% python3 -q
>>> import numpy as np
>>> np.set_printoptions(suppress=True, linewidth=200)
>>> rd = lambda a: np.round(a, 3) + 0
>>> rng = np.random.default_rng(93)
>>> theta = rng.uniform(0, 2 * np.pi, 35)
>>> O, _ = np.linalg.qr(np.array([[0.8, 0.4], [-0.7, -1.2], [1.4, -0.6]]))
>>> F = 3 * np.c_[np.cos(theta), np.sin(theta)] @ O.T
>>> rd(F)
array([[-1.422,  1.412, -2.233],
       [ 1.132, -0.498,  2.733],
       [ 1.494, -1.771,  1.905],
       [ 1.525, -2.066,  1.55 ],
       [ 0.123,  1.463,  2.616],
       [-1.04 ,  0.269, -2.801],
       [-1.464,  1.602, -2.071],
       [ 1.521, -2.002,  1.636],
       [-0.805,  2.534,  1.39 ],
       [-1.196,  0.671, -2.668],
       [-1.448,  1.526, -2.139],
       [-1.367,  1.202, -2.384],
       [-0.252, -1.263, -2.709],
       [-0.173,  1.876,  2.334],
       [-1.366,  2.667, -0.14 ],
       [-1.525,  2.061, -1.558],
       [ 0.571, -2.331, -1.8  ],
       [ 0.154, -1.851, -2.356],
       [-1.526,  2.083, -1.528],
       [-1.118,  0.463, -2.745],
       [ 0.172, -1.875, -2.336],
       [-1.09 ,  2.692,  0.75 ],
       [ 0.838, -2.558, -1.324],
       [-1.48 ,  1.686, -1.992],
       [-1.41 ,  1.362, -2.271],
       [ 0.852,  0.157,  2.872],
       [ 1.164, -2.71 , -0.55 ],
       [-0.206, -1.335, -2.679],
       [ 1.511, -2.377,  1.033],
       [-0.055, -1.563, -2.56 ],
       [-0.212,  1.925,  2.291],
       [-0.987,  2.649,  1.005],
       [ 0.659,  0.549,  2.875],
       [ 1.483, -2.492,  0.769],
       [-1.021,  2.665,  0.925]])
>>> rd(F[18] @ F[32])
np.float64(-4.255)
>>> rd(np.linalg.norm(F, axis=1))
array([3., 3., 3., 3., 3., 3., 3., 3., 3., 3., 3., 3., 3., 3., 3., 3., 3., 3., 3., 3., 3., 3., 3., 3., 3., 3., 3., 3., 3., 3., 3., 3., 3., 3., 3.])
>>> rd(np.linalg.norm(F[18] - F[32]))
np.float64(5.149)
>>> rd(np.linalg.norm(F[18], 1)), rd(np.linalg.norm(F[18], np.inf))
(np.float64(5.136), np.float64(2.083))
>>> rd(np.linalg.norm(F, 2))
np.float64(13.054)
>>> rd(np.linalg.norm(F, 1)), rd(np.linalg.norm(F, np.inf))
(np.float64(67.528), np.float64(5.171))
